$ python -q
>>> import numpy as np
>>> np.set_printoptions(suppress=True, linewidth=200)
>>> def tidy(a):
...     return np.round(a, 3) + 0
... 
>>> X = np.load("sample4.npy")
>>> X
array([[ 0.249,  0.098, -0.045,  0.066,  0.224,  0.076, -0.008, -0.352, -0.152],
       [-0.493, -0.007,  0.348, -0.872, -0.397,  0.029,  0.724,  1.045, -1.084],
       [ 0.153, -0.275,  0.22 , -0.278,  0.705, -1.06 , -0.077,  2.432, -0.117],
       [-0.182, -0.681,  0.738, -0.597, -0.071, -0.601, -0.211,  2.885, -0.531],
       [ 2.117,  0.535, -0.287,  0.691,  0.327, -0.881,  0.047, -1.997,  0.744]])
>>> rng = np.random.default_rng(402)
>>> other = X + rng.integers(-2, 3, (5, 3)) @ rng.integers(-2, 3, (3, 9))
>>> tidy(other)
array([[ 1.249, -0.902,  1.955, -0.934, -1.776, -5.924, -0.008, -0.352, -1.152],
       [ 1.507, -0.007,  2.348,  4.128, -1.397, -5.971,  3.724,  6.045, -0.084],
       [ 1.153,  4.725, -3.78 ,  1.722,  1.705, -1.06 ,  2.923, -0.568,  1.883],
       [ 1.818,  1.319,  0.738, -0.597, -2.071, -8.601,  1.789,  0.885, -0.531],
       [ 4.117,  8.535, -6.287,  3.691,  1.327, -2.881,  5.047, -6.997,  3.744]])
>>> tidy(np.linalg.svd(other - X, compute_uv=False))
array([16.338, 12.934,  6.984,  0.   ,  0.   ])
>>> print(np.linalg.matrix_rank(other - X, tol=1e-8))
3
>>> print(tidy(X.sum(axis=1)))
[ 0.156 -0.707  1.703  0.749  1.296]
>>> print(tidy(np.linalg.svd(X, compute_uv=False)))
[5.    2.5   1.25  0.625 0.312]
>>> print(tidy(np.linalg.norm(X)))
5.771
>>> np.abs(X).max()
np.float64(2.885)
>>> tidy(X.sum(axis=0))
array([ 1.844, -0.33 ,  0.974, -0.99 ,  0.788, -2.437,  0.475,  4.013, -1.14 ])
>>> print(np.count_nonzero(X))
45
>>> W0 = np.loadtxt("w.csv", delimiter=",")
>>> W0
array([[ 0.035, -3.955, -2.88 , -1.347, -0.092, -6.02 , -6.151],
       [-5.781, -0.933, -7.066, -5.07 , -9.032, -0.016, -8.003],
       [ 2.088, -0.934, -2.994, -2.995,  3.099, -1.957, -2.209],
       [-0.129,  1.98 ,  3.964,  2.931,  0.023,  3.172,  4.88 ],
       [ 1.966, -2.914,  2.809,  4.044,  3.167, -4.817, -2.089],
       [ 7.864, -0.067,  4.044,  1.913, 12.162, -1.922,  5.901]])
>>> other = W0 / np.sqrt((W0 ** 2).mean(axis=1, keepdims=True))
>>> print(np.linalg.matrix_rank(other) == np.linalg.matrix_rank(W0))
True
>>> np.linalg.matrix_rank(W0 - W0.mean(axis=1, keepdims=True))
np.int64(6)
>>> M = np.loadtxt("m.csv", delimiter=",")
>>> M
array([[-0.939,  0.842,  4.426,  3.528,  2.464,  1.726, -2.23 ],
       [-3.884,  0.82 ,  3.575,  3.364,  3.723,  3.529, -2.951],
       [-0.717, -0.832,  3.988,  2.124,  3.189,  4.594, -2.743],
       [ 3.13 , -1.817, -0.035, -3.829, -1.957,  2.685,  1.626],
       [ 2.541, -1.968,  0.449, -5.369, -5.421,  3.568,  0.889],
       [ 1.535, -2.316,  0.413, -4.006, -4.649,  3.729,  0.715],
       [ 1.219, -4.451, -0.922, -5.592, -5.365,  3.247,  1.425],
       [ 0.679, -3.254,  1.764, -2.957, -4.121,  2.682,  2.432],
       [-3.411,  0.677,  3.19 ,  2.17 ,  3.962,  3.265, -0.778],
       [ 0.366, -0.993,  0.355, -4.004, -3.531,  4.376,  0.956],
       [ 2.003, -2.302, -1.155, -4.722, -6.575,  2.695, -0.048],
       [-0.693, -0.24 ,  1.516, -2.89 , -4.781,  2.205,  0.972],
       [ 0.101, -2.766, -0.761, -3.99 , -5.511,  4.134,  0.716],
       [ 1.127, -1.558,  0.689, -4.696, -4.788,  2.444,  0.43 ],
       [-2.588, -0.016,  4.533,  3.34 ,  3.41 ,  2.218, -1.385],
       [ 0.19 , -3.541,  0.77 , -4.482, -3.282,  4.922,  1.824],
       [-5.08 ,  0.997,  3.995,  3.899,  3.615,  3.006, -1.   ],
       [ 1.05 , -2.798, -0.34 , -4.247, -4.844,  4.088,  1.401],
       [-2.299, -1.188,  3.939,  1.906,  4.561,  0.513, -2.054],
       [-3.535, -1.442,  3.953,  4.664,  4.312,  2.53 , -0.551],
       [ 1.473, -2.345,  0.16 , -3.915, -2.328,  2.601,  1.741],
       [ 0.742, -1.04 ,  0.402, -2.118, -5.367,  4.925,  0.073],
       [-2.857,  0.481,  5.254,  3.706,  3.838,  1.588, -0.923],
       [ 2.618, -2.114, -0.297, -4.91 , -4.745,  4.584,  1.03 ],
       [-0.709,  0.172,  4.858,  1.639,  4.157,  3.691, -0.586],
       [-1.649, -0.071,  3.838,  3.472,  4.909,  1.679, -2.182],
       [-1.186,  0.878,  4.682,  2.991,  3.101,  3.062, -2.499]])
>>> Ac = (M - M.mean(axis=0)) / M.std(axis=0)
>>> print(np.argwhere(np.abs(Ac) > 2))
[[ 6  1]
 [16  0]
 [18  5]]
>>> c = np.linalg.lstsq(np.delete(Ac, 1, axis=1), Ac[:, 1])[0]
>>> tidy(1 - np.var(Ac[:, 1] - np.delete(Ac, 1, axis=1) @ c))
np.float64(0.705)
>>> tidy(c)
array([-0.08 ,  0.492,  0.321, -0.356,  0.024, -0.355])
